$ ipython --no-banner

In [1]: import numpy as np

In [2]: from numpy import linalg as LA

In [3]: np.set_printoptions(precision=2, suppress=True, linewidth=200, floatmode="fixed")

In [4]: rd = lambda a: np.round(a, 2) + 0

In [5]: K = np.load("arr.npy")

In [6]: K
Out[6]: 
array([[  5.37, -14.25,  -3.92],
       [  4.95, -15.16,  -5.04],
       [  3.25, -11.77,  -4.07],
       [  3.18, -10.34,  -6.33],
       [  1.58, -11.31,  -6.06],
       [ -4.30,   3.81,  -5.97],
       [  5.79,  -9.85,  -6.94],
       [  4.47, -13.81,  -5.71],
       [  5.10,  -9.50,  -4.11],
       [  2.18, -10.84,  -5.21],
       [  5.43, -10.60,  -6.38],
       [  5.23, -10.58,  -4.47],
       [ -2.71,   4.01,  -6.80],
       [ -5.85,   4.26,  -6.10],
       [  5.60, -16.20,  -4.63],
       [ -6.33,   6.43,  -7.61],
       [ -5.95,   5.95,  -6.90],
       [ -4.83,   5.31,  -4.74],
       [ -4.37,   4.00,  -6.29]])

In [7]: th = np.radians(72)

In [8]: r_ = np.eye(3)

In [9]: r_[1, 1] = r_[0, 0] = np.cos(th)

In [10]: r_[1, 0], r_[0, 1] = -np.sin(th), np.sin(th)

In [11]: rd(r_)
Out[11]: 
array([[ 0.31,  0.95,  0.00],
       [-0.95,  0.31,  0.00],
       [ 0.00,  0.00,  1.00]])

In [12]: A2 = K @ r_.T

In [13]: np.allclose(K @ K.T, A2 @ A2.T)
Out[13]: True

In [14]: rd(LA.svd(K, compute_uv=False)), rd(LA.svd(A2, compute_uv=False))
Out[14]: (array([49.47, 23.21,  5.17]), array([49.47, 23.21,  5.17]))

In [15]: rd(LA.det(r_)), rd(np.trace(r_))
Out[15]: (np.float64(1.0), np.float64(1.62))

In [16]: basis = np.array([[-1, 1, -3], [-2, 0, 2]])

In [17]: M = np.repeat(basis, 21 // 2, axis=0)

In [18]: rng = np.random.default_rng(366)

In [19]: M = M + 0.05 * rng.normal(size=M.shape)

In [20]: rd(M)
Out[20]: 
array([[-0.99,  1.07, -3.02],
       [-1.00,  1.04, -3.00],
       [-1.02,  1.02, -3.06],
       [-0.99,  1.04, -3.02],
       [-1.03,  1.08, -2.95],
       [-0.95,  1.09, -3.05],
       [-1.02,  1.00, -3.01],
       [-1.07,  1.01, -3.01],
       [-0.97,  1.01, -2.97],
       [-0.98,  0.96, -3.00],
       [-2.01, -0.02,  2.00],
       [-2.09, -0.01,  2.04],
       [-1.98,  0.09,  1.97],
       [-1.95,  0.01,  1.87],
       [-1.97,  0.02,  1.93],
       [-2.04,  0.07,  1.94],
       [-2.01,  0.03,  1.94],
       [-2.00, -0.02,  2.05],
       [-1.99, -0.05,  2.04],
       [-1.98, -0.04,  1.98]])

In [21]: U, sigma, vt = LA.svd(M)

In [22]: rd(sigma)
Out[22]: array([11.73,  7.27,  0.16])

In [23]: np.argmax(sigma[:-1] / (sigma[1:] + 1e-6)) + 1
Out[23]: np.int64(2)

In [24]: A2 = U[:, :2] @ np.diag(sigma[:2]) @ vt[:2]

In [25]: rd(LA.norm(M - A2) / LA.norm(M))
Out[25]: np.float64(0.01)

In [26]: LA.matrix_rank(M, rtol=0.05)
Out[26]: np.int64(2)

In [27]: rd(A2)
Out[27]: 
array([[-1.00,  1.04, -3.03],
       [-1.00,  1.03, -3.00],
       [-1.02,  1.05, -3.06],
       [-1.00,  1.03, -3.02],
       [-1.04,  1.03, -2.97],
       [-0.97,  1.04, -3.06],
       [-1.02,  1.03, -3.00],
       [-1.07,  1.05, -3.00],
       [-0.97,  1.01, -2.97],
       [-0.97,  1.02, -2.98],
       [-2.00,  0.00,  2.01],
       [-2.09,  0.01,  2.05],
       [-2.00,  0.01,  1.96],
       [-1.95,  0.02,  1.87],
       [-1.97,  0.01,  1.93],
       [-2.05,  0.03,  1.93],
       [-2.01,  0.02,  1.93],
       [-2.00, -0.01,  2.05],
       [-1.98, -0.02,  2.05],
       [-1.97,  0.00,  1.99]])

In [28]: rd(np.abs(M - A2).max())
Out[28]: np.float64(0.08)

In [29]: A2 = M + rng.integers(-2, 3, (20, 2)) @ rng.integers(-2, 3, (2, 3))

In [30]: rd(A2)
Out[30]: 
array([[ 0.01,  1.07, -3.02],
       [-2.00,  3.04, -1.00],
       [-0.02,  2.02, -2.06],
       [ 0.01,  1.04, -3.02],
       [-1.03,  2.08, -1.95],
       [-1.95,  0.09, -4.05],
       [-1.02,  2.00, -2.01],
       [-3.07,  1.01, -3.01],
       [-1.97,  4.01,  0.03],
       [ 0.02,  1.96, -2.00],
       [-4.01, -0.02,  2.00],
       [-0.09, -0.01,  2.04],
       [-2.98,  2.09,  3.97],
       [-0.95, -2.99, -1.13],
       [-0.97, -0.98,  0.93],
       [-4.04,  1.07,  2.94],
       [-2.01,  1.03,  2.94],
       [ 0.00, -2.02,  0.05],
       [-1.99, -2.05,  0.04],
       [ 0.02, -2.04, -0.02]])

In [31]: rd(np.abs(A2 - M).sum(axis=1))
Out[31]: array([1.00, 5.00, 3.00, 1.00, 2.00, 3.00, 2.00, 2.00, 7.00, 3.00, 2.00, 2.00, 5.00, 7.00, 3.00, 4.00, 2.00, 6.00, 4.00, 6.00])

In [32]: LA.matrix_rank(A2 - M, tol=1e-8)
Out[32]: np.int64(2)

In [33]: rd(A2 - M)
Out[33]: 
array([[ 1.00,  0.00,  0.00],
       [-1.00,  2.00,  2.00],
       [ 1.00,  1.00,  1.00],
       [ 1.00,  0.00,  0.00],
       [ 0.00,  1.00,  1.00],
       [-1.00, -1.00, -1.00],
       [ 0.00,  1.00,  1.00],
       [-2.00,  0.00,  0.00],
       [-1.00,  3.00,  3.00],
       [ 1.00,  1.00,  1.00],
       [-2.00,  0.00,  0.00],
       [ 2.00,  0.00,  0.00],
       [-1.00,  2.00,  2.00],
       [ 1.00, -3.00, -3.00],
       [ 1.00, -1.00, -1.00],
       [-2.00,  1.00,  1.00],
       [ 0.00,  1.00,  1.00],
       [ 2.00, -2.00, -2.00],
       [ 0.00, -2.00, -2.00],
       [ 2.00, -2.00, -2.00]])

In [34]: rd(LA.svd(A2 - M, compute_uv=False))
Out[34]: array([10.08,  4.94,  0.00])

In [35]: m1 = np.diag(np.array([1, 3, 1]))

In [36]: m1
Out[36]: 
array([[1, 0, 0],
       [0, 3, 0],
       [0, 0, 1]])

In [37]: A2 = m1 / np.sqrt((m1 ** 2).mean(axis=1, keepdims=True))

In [38]: rd(A2[0])
Out[38]: array([1.73, 0.00, 0.00])

In [39]: LA.matrix_rank(m1 - m1.mean(axis=1, keepdims=True))
Out[39]: np.int64(2)

In [40]: A2 = np.array([[0, 1, 2, 1], [0, 1, 2, 1], [4, 0, 1, 2], [4, 3, 5, 3]])

In [41]: feats = np.triu(A2)

In [42]: feats
Out[42]: 
array([[0, 1, 2, 1],
       [0, 1, 2, 1],
       [0, 0, 1, 2],
       [0, 0, 0, 3]])

In [43]: rank = LA.matrix_rank(feats)

In [44]: rank
Out[44]: np.int64(3)

In [45]: N = LA.svd(feats)[2][rank:].T

In [46]: LA.matrix_rank(feats.T @ feats), LA.matrix_rank(feats @ feats.T)
Out[46]: (np.int64(3), np.int64(3))

In [47]: np.allclose(feats @ N, 0)
Out[47]: True

In [48]: A2 = np.array([[-5, 0], [-5, -3]])

In [49]: arr = np.tile(A2, (2, 2))

In [50]: arr
Out[50]: 
array([[-5,  0, -5,  0],
       [-5, -3, -5, -3],
       [-5,  0, -5,  0],
       [-5, -3, -5, -3]])

In [51]: f, r1 = arr[3], arr[1]

In [52]: f @ f
Out[52]: np.int64(68)

In [53]: pr = (f @ r1) / (f @ f) * f

In [54]: (r1 - pr) @ f
Out[54]: np.float64(0.0)

In [55]: np.outer(f, r1)
Out[55]: 
array([[25, 15, 25, 15],
       [15,  9, 15,  9],
       [25, 15, 25, 15],
       [15,  9, 15,  9]])

In [56]: z = rng.permutation(4)

In [57]: z
Out[57]: array([0, 1, 2, 3])

In [58]: A2 = arr[z][:, z]

In [59]: np.trace(A2)
Out[59]: np.int64(-16)

In [60]: A2
Out[60]: 
array([[-5,  0, -5,  0],
       [-5, -3, -5, -3],
       [-5,  0, -5,  0],
       [-5, -3, -5, -3]])

In [61]: rd(np.sort(np.abs(LA.eigvals(A2))))
Out[61]: array([ 0.00,  0.00,  6.00, 10.00])

In [62]: (arr - arr.T) / 2
Out[62]: 
array([[ 0.00,  2.50,  0.00,  2.50],
       [-2.50,  0.00, -2.50,  0.00],
       [ 0.00,  2.50,  0.00,  2.50],
       [-2.50,  0.00, -2.50,  0.00]])

In [63]: np.allclose(arr, arr.T)
Out[63]: False

In [64]: np.trace(arr)
Out[64]: np.int64(-16)

In [65]: LA.matrix_power(arr, 4)
Out[65]: 
array([[ 5000,     0,  5000,     0],
       [10880,   648, 10880,   648],
       [ 5000,     0,  5000,     0],
       [10880,   648, 10880,   648]])

In [66]: arr @ arr
Out[66]: 
array([[50,  0, 50,  0],
       [80, 18, 80, 18],
       [50,  0, 50,  0],
       [80, 18, 80, 18]])

In [67]: LA.determinant(arr)
Traceback (most recent call last):
  Cell In[67], line 1
    LA.determinant(arr)
AttributeError: module 'numpy.linalg' has no attribute 'determinant'


In [68]: U, sigma, vt = LA.svd(arr)

In [69]: np.argmax(sigma[:-1] / (sigma[1:] + 1e-6)) + 1
Out[69]: np.int64(2)

In [70]: rd(sigma)
Out[70]: array([14.82,  4.05,  0.00,  0.00])

In [71]: A2 = U[:, :2] @ np.diag(sigma[:2]) @ vt[:2]

In [72]: rd(A2)
Out[72]: 
array([[-5.00,  0.00, -5.00,  0.00],
       [-5.00, -3.00, -5.00, -3.00],
       [-5.00,  0.00, -5.00,  0.00],
       [-5.00, -3.00, -5.00, -3.00]])

In [73]: rd(LA.norm(arr - A2) / LA.norm(arr))
Out[73]: np.float64(0.0)

In [74]: rd(np.abs(arr - A2).max())
Out[74]: np.float64(0.0)

In [75]: rd(LA.norm(arr - A2, 2)), rd(sigma[2])
Out[75]: (np.float64(0.0), np.float64(0.0))

In [76]: J = np.load("a.npy")

In [77]: J
Out[77]: 
array([[ 0.30, -0.40,  0.30],
       [-0.70,  0.90, -0.70],
       [ 1.80,  0.50, -2.10],
       [ 0.00, -0.70,  1.10],
       [-0.60, -0.80,  0.00],
       [ 0.80,  1.80,  0.90],
       [ 0.30, -1.80,  1.20],
       [-2.10,  0.40,  0.60],
       [-1.10,  0.80,  0.20],
       [ 0.00,  1.00,  0.40],
       [-0.30, -0.50, -0.10],
       [ 2.00, 14.00, 10.00],
       [-0.60,  1.30,  0.60],
       [-1.50, -0.30, -0.90],
       [-0.30, -0.80, -0.20],
       [ 2.00, -0.60,  0.30],
       [-0.20, -0.80, -0.10],
       [ 0.80, -0.80,  1.90],
       [ 0.20, -0.70, -0.50],
       [ 0.00,  0.80,  0.00],
       [-2.80, -1.50,  1.80],
       [ 1.50,  0.40,  1.80],
       [-1.00,  1.60, -1.40],
       [-0.20,  0.00,  0.40],
       [-2.00, -0.40,  0.60],
       [-0.50, -0.20,  2.10],
       [ 0.60, -0.10,  0.30]])

In [78]: A2 = np.c_[J[:, :2] @ np.array([[3, 0], [2, 3]]), np.array([-1, -1, -1, -1, -3, -2, 0, 3, -2, 0, 2, 2, -3, -2, 3, 0, 0, 1, 1, 3, 0, 1, -3, 2, 3, -1, 3])]

In [79]: rd(A2)
Out[79]: 
array([[  0.10,  -1.20,  -1.00],
       [ -0.30,   2.70,  -1.00],
       [  6.40,   1.50,  -1.00],
       [ -1.40,  -2.10,  -1.00],
       [ -3.40,  -2.40,  -3.00],
       [  6.00,   5.40,  -2.00],
       [ -2.70,  -5.40,   0.00],
       [ -5.50,   1.20,   3.00],
       [ -1.70,   2.40,  -2.00],
       [  2.00,   3.00,   0.00],
       [ -1.90,  -1.50,   2.00],
       [ 34.00,  42.00,   2.00],
       [  0.80,   3.90,  -3.00],
       [ -5.10,  -0.90,  -2.00],
       [ -2.50,  -2.40,   3.00],
       [  4.80,  -1.80,   0.00],
       [ -2.20,  -2.40,   0.00],
       [  0.80,  -2.40,   1.00],
       [ -0.80,  -2.10,   1.00],
       [  1.60,   2.40,   3.00],
       [-11.40,  -4.50,   0.00],
       [  5.30,   1.20,   1.00],
       [  0.20,   4.80,  -3.00],
       [ -0.60,   0.00,   2.00],
       [ -6.80,  -1.20,   3.00],
       [ -1.90,  -0.60,  -1.00],
       [  1.60,  -0.30,   3.00]])

In [80]: LA.matrix_rank(A2)
Out[80]: np.int64(3)

In [81]: rd(LA.lstsq(J, A2[:, 0])[0])
Out[81]: array([3.00, 2.00, 0.00])

In [82]: rd(LA.norm(LA.qr(J)[0].T @ A2, axis=0) ** 2 / ((A2 ** 2).sum(axis=0) + 1e-12))
Out[82]: array([1.00, 1.00, 0.09])

In [83]: q, r_ = LA.qr(J)

In [84]: rd(np.trace(q @ q.T))
Out[84]: np.float64(3.0)

In [85]: q.shape, r_.shape
Out[85]: ((27, 3), (3, 3))

In [86]: np.allclose(r_.T @ r_, J.T @ J)
Out[86]: True

In [87]: rank = LA.matrix_rank(arr)

In [88]: rank
Out[88]: np.int64(2)

In [89]: N = LA.svd(arr)[2][rank:].T

In [90]: [int(LA.matrix_rank(arr[:i])) for i in range(1, len(arr) + 1)]
Out[90]: [1, 2, 2, 2]

In [91]: [int(LA.matrix_rank(arr[:, :j + 1])) for j in range(4)]
Out[91]: [1, 2, 2, 2]

In [92]: N.shape
Out[92]: (4, 2)

In [93]: [int(LA.matrix_rank(np.delete(arr, i, axis=0))) for i in range(4)]
Out[93]: [2, 2, 2, 2]

In [94]: rd(N @ N.T)
Out[94]: 
array([[ 0.50,  0.00, -0.50,  0.00],
       [ 0.00,  0.50,  0.00, -0.50],
       [-0.50,  0.00,  0.50,  0.00],
       [ 0.00, -0.50,  0.00,  0.50]])

In [95]: LA.matrix_rank(arr.T @ arr), LA.matrix_rank(arr @ arr.T)
Out[95]: (np.int64(2), np.int64(2))

In [96]: rd(arr @ N)
Out[96]: 
array([[0.00, 0.00],
       [0.00, 0.00],
       [0.00, 0.00],
       [0.00, 0.00]])

In [97]: np.allclose(arr @ N, 0)
Out[97]: True

In [98]: X = np.load("block10.npy")

In [99]: X
Out[99]: 
array([[ -9,   0,  15,   3],
       [  6,   0, -10,  -2],
       [  0,   0,   0,   0],
       [ -9,   0,  15,   3]])

In [100]: rank = LA.matrix_rank(X)

In [101]: rank
Out[101]: np.int64(1)

In [102]: N = LA.svd(X)[2][rank:].T

In [103]: LA.matrix_rank(X.T @ X), LA.matrix_rank(X @ X.T)
Out[103]: (np.int64(1), np.int64(1))

In [104]: N.shape
Out[104]: (4, 3)

In [105]: [int(LA.matrix_rank(X[:i])) for i in range(1, len(X) + 1)]
Out[105]: [1, 1, 1, 1]

In [106]: rd(X @ N)
Out[106]: 
array([[0.00, 0.00, 0.00],
       [0.00, 0.00, 0.00],
       [0.00, 0.00, 0.00],
       [0.00, 0.00, 0.00]])

In [107]: mat = np.array([[1.4, 0.0, 0.4, -0.6],
     ...:     [1.21, 0.43, -1.47, -0.1],
     ...:     [1.2, 0.4, -1.5, -0.1]])

In [108]: mat
Out[108]: 
array([[ 1.40,  0.00,  0.40, -0.60],
       [ 1.21,  0.43, -1.47, -0.10],
       [ 1.20,  0.40, -1.50, -0.10]])

In [109]: A2 = mat + rng.integers(-2, 3, (3, 2)) @ rng.integers(-2, 3, (2, 4))

In [110]: A2
Out[110]: 
array([[-2.60,  2.00,  4.40, -2.60],
       [-4.79,  4.43,  4.53, -2.10],
       [ 5.20, -3.60, -5.50, -0.10]])

In [111]: np.abs(A2 - mat).sum(axis=1)
Out[111]: array([12.00, 18.00, 12.00])

In [112]: LA.matrix_rank(A2 - mat, tol=1e-8)
Out[112]: np.int64(2)

In [113]: rd(A2 - mat)
Out[113]: 
array([[-4.00,  2.00,  4.00, -2.00],
       [-6.00,  4.00,  6.00, -2.00],
       [ 4.00, -4.00, -4.00,  0.00]])
